% python3 -q
>>> import numpy as np
>>> np.set_printoptions(precision=2, suppress=True, linewidth=200, sign=" ")
>>> rnd = lambda a: np.round(a, 2) + 0
>>> A = np.tanh(np.array([[1.2, 1.3],
...     [0.0, -0.8],
...     [0.6, 1.2],
...     [0.2, 2.0],
...     [-1.6, 0.3],
...     [0.9, 0.3],
...     [-0.1, -0.6],
...     [0.8, -0.1],
...     [1.0, -0.6],
...     [0.1, 0.7],
...     [0.4, -2.1],
...     [-0.8, 0.1],
...     [-1.4, -0.9],
...     [0.0, -0.2],
...     [-0.1, -1.6],
...     [2.2, -1.3],
...     [0.2, -0.5],
...     [2.3, 0.0]]) @ np.array([[0.1, 0.3, -0.2], [-1.3, -0.4, -0.4]]))
>>> rnd(A)
array([[-0.92, -0.16, -0.64],
       [ 0.78,  0.31,  0.31],
       [-0.91, -0.29, -0.54],
       [-0.99, -0.63, -0.69],
       [-0.5 , -0.54,  0.2 ],
       [-0.29,  0.15, -0.29],
       [ 0.65,  0.21,  0.25],
       [ 0.21,  0.27, -0.12],
       [ 0.71,  0.49,  0.04],
       [-0.72, -0.24, -0.29],
       [ 0.99,  0.74,  0.64],
       [-0.21, -0.27,  0.12],
       [ 0.77, -0.06,  0.56],
       [ 0.25,  0.08,  0.08],
       [ 0.97,  0.54,  0.58],
       [ 0.96,  0.83,  0.08],
       [ 0.58,  0.25,  0.16],
       [ 0.23,  0.6 , -0.43]])
>>> rng = np.random.default_rng(32626)
>>> B = A + rng.integers(-2, 3, (18, 2)) @ rng.integers(-2, 3, (2, 3))
>>> rnd(B)
array([[ 4.08, -1.16,  2.36],
       [ 3.78, -2.69,  1.31],
       [-0.91,  2.71,  0.46],
       [ 3.01, -2.63,  1.31],
       [ 2.5 , -3.54,  1.2 ],
       [-6.29,  0.15, -4.29],
       [ 2.65, -0.79,  1.25],
       [ 1.21,  1.27,  0.88],
       [ 2.71, -0.51,  1.04],
       [ 0.28, -2.24, -0.29],
       [-1.01, -1.26, -1.36],
       [-6.21, -0.27, -3.88],
       [ 3.77, -0.06,  2.56],
       [-1.75, -1.92, -1.92],
       [ 2.97,  2.54,  2.58],
       [ 4.96, -1.17,  2.08],
       [ 1.58, -1.75,  0.16],
       [-2.77,  0.6 , -2.43]])
>>> np.abs(B - A).sum(axis=1)
array([  9.,   7.,   4.,   8.,   7.,  10.,   4.,   3.,   4.,   3.,   6.,  10.,   5.,   6.,   6.,   8.,   3.,   5.])
>>> np.linalg.matrix_rank(B - A, tol=1e-8)
np.int64(2)
>>> m1 = np.loadtxt("m.csv", delimiter=",")
>>> m1
array([[ 1.01,  0.01,  0.02,  0.  ],
       [ 1.14, -0.1 ,  0.  ,  0.09],
       [ 1.02, -0.11,  0.17,  0.05],
       [ 1.17,  0.09, -0.18,  0.05],
       [ 0.88,  0.09,  0.02,  0.07],
       [ 0.9 ,  0.06,  0.01, -0.06],
       [ 0.06,  2.16, -0.1 ,  0.  ],
       [-0.19,  2.12,  0.03, -0.12],
       [-0.01,  2.03, -0.06,  0.12],
       [-0.01,  1.79, -0.06, -0.1 ],
       [ 0.01,  1.96,  0.1 ,  0.06],
       [ 0.05,  2.15,  0.23, -0.03],
       [ 0.94,  2.18,  2.08,  1.04],
       [ 1.18,  2.05,  2.14,  0.9 ],
       [ 1.  ,  2.09,  2.07,  0.84],
       [ 0.89,  1.99,  1.97,  0.88],
       [ 0.83,  2.02,  1.78,  1.13],
       [ 1.05,  1.98,  2.01,  1.29]])
>>> Z = m1[[16, 3]].astype(float)
>>> for _ in range(3):
...     labels = np.linalg.norm(m1[:, None] - Z, axis=-1).argmin(axis=1)
...     Z = np.array([m1[labels == j].mean(axis=0) for j in range(2)])
... 
>>> labels
array([ 1,  1,  1,  1,  1,  1,  0,  0,  0,  0,  0,  0,  0,  0,  0,  0,  0,  0])
>>> rnd(Z)
array([[ 0.48,  2.04,  1.02,  0.5 ],
       [ 1.02,  0.01,  0.01,  0.03]])
